$ ipython --no-banner

In [1]: import numpy as np

In [2]: np.set_printoptions(precision=3, suppress=True, linewidth=100, floatmode="fixed")

In [3]: def rnd(a):
   ...:     return np.round(a, 3) + 0
   ...: 

In [4]: M = np.load("w.npy")

In [5]: M
Out[5]: 
array([[1, 0, 0, 3, 0],
       [0, 0, 0, 3, 0],
       [0, 0, 0, 3, 0],
       [3, 2, 0, 3, 0],
       [0, 0, 0, 3, 0],
       [0, 0, 0, 3, 0],
       [3, 2, 0, 3, 0],
       [1, 0, 0, 3, 0],
       [1, 0, 0, 3, 0],
       [0, 0, 0, 3, 0]])

In [6]: ang = np.radians(45)

In [7]: R = np.eye(5)

In [8]: R[1, 1] = R[4, 4] = np.cos(ang)

In [9]: R[1, 4], R[4, 1] = -np.sin(ang), np.sin(ang)

In [10]: rnd(R)
Out[10]: 
array([[ 1.000,  0.000,  0.000,  0.000,  0.000],
       [ 0.000,  0.707,  0.000,  0.000, -0.707],
       [ 0.000,  0.000,  1.000,  0.000,  0.000],
       [ 0.000,  0.000,  0.000,  1.000,  0.000],
       [ 0.000,  0.707,  0.000,  0.000,  0.707]])

In [11]: M2 = M @ R.T

In [12]: rnd(np.linalg.svd(M, compute_uv=False)), rnd(np.linalg.svd(M2, compute_uv=False))
Out[12]: 
(array([10.090,  4.068,  0.801,  0.000,  0.000]),
 array([10.090,  4.068,  0.801,  0.000,  0.000]))

In [13]: rnd(np.linalg.det(R)), rnd(np.trace(R))
Out[13]: (np.float64(1.0), np.float64(4.414))

In [14]: np.allclose(M @ M.T, M2 @ M2.T)
Out[14]: True

In [15]: J = np.array([[7.0, 15.0, 9.0, 15.0, 6.0, 3.0],
    ...:     [15.0, 23.0, 15.0, 25.0, 10.0, 5.0],
    ...:     [9.0, 15.0, 7.0, 15.0, 6.0, 3.0],
    ...:     [15.0, 25.0, 15.0, 23.0, 10.0, 5.0],
    ...:     [6.0, 10.0, 6.0, 10.0, 2.0, 2.0],
    ...:     [3.0, 5.0, 3.0, 5.0, 2.0, -1.0]])

In [16]: J
Out[16]: 
array([[ 7.000, 15.000,  9.000, 15.000,  6.000,  3.000],
       [15.000, 23.000, 15.000, 25.000, 10.000,  5.000],
       [ 9.000, 15.000,  7.000, 15.000,  6.000,  3.000],
       [15.000, 25.000, 15.000, 23.000, 10.000,  5.000],
       [ 6.000, 10.000,  6.000, 10.000,  2.000,  2.000],
       [ 3.000,  5.000,  3.000,  5.000,  2.000, -1.000]])

In [17]: rng = np.random.default_rng(9549)

In [18]: M2 = J + rng.integers(-2, 3, (6, 1)) @ rng.integers(-2, 3, (1, 6))

In [19]: M2
Out[19]: 
array([[ 7.000, 14.000,  8.000, 16.000,  4.000,  1.000],
       [15.000, 24.000, 16.000, 24.000, 12.000,  7.000],
       [ 9.000, 14.000,  6.000, 16.000,  4.000,  1.000],
       [15.000, 23.000, 13.000, 25.000,  6.000,  1.000],
       [ 6.000,  8.000,  4.000, 12.000, -2.000, -2.000],
       [ 3.000,  3.000,  1.000,  7.000, -2.000, -5.000]])

In [20]: rnd(np.linalg.svd(M2 - J, compute_uv=False))
Out[20]: array([12.845,  0.000,  0.000,  0.000,  0.000,  0.000])

In [21]: np.linalg.matrix_rank(M2 - J, tol=1e-8)
Out[21]: np.int64(1)

In [22]: M2 - J
Out[22]: 
array([[ 0.000, -1.000, -1.000,  1.000, -2.000, -2.000],
       [ 0.000,  1.000,  1.000, -1.000,  2.000,  2.000],
       [ 0.000, -1.000, -1.000,  1.000, -2.000, -2.000],
       [ 0.000, -2.000, -2.000,  2.000, -4.000, -4.000],
       [ 0.000, -2.000, -2.000,  2.000, -4.000, -4.000],
       [ 0.000, -2.000, -2.000,  2.000, -4.000, -4.000]])

In [23]: x = np.array([4, 1, -2, 6, -7, -3])

In [24]: h1 = np.maximum(M2 @ x, 0)

In [25]: M2.T @ h1
Out[25]: array([ 6307.000,  9806.000,  5456.000, 11318.000,  2440.000,   341.000])

In [26]: np.tanh(M2 @ x)
Out[26]: array([1.000, 1.000, 1.000, 1.000, 1.000, 1.000])

In [27]: M2 * (h1 > 1e-9)[:, None]
Out[27]: 
array([[ 7.000, 14.000,  8.000, 16.000,  4.000,  1.000],
       [15.000, 24.000, 16.000, 24.000, 12.000,  7.000],
       [ 9.000, 14.000,  6.000, 16.000,  4.000,  1.000],
       [15.000, 23.000, 13.000, 25.000,  6.000,  1.000],
       [ 6.000,  8.000,  4.000, 12.000, -2.000, -2.000],
       [ 3.000,  3.000,  1.000,  7.000, -2.000, -5.000]])

In [28]: np.maximum(M2 @ x, 0) - np.maximum(-M2 @ x, 0)
Out[28]: array([ 91.000,  91.000, 103.000, 162.000, 116.000,  84.000])
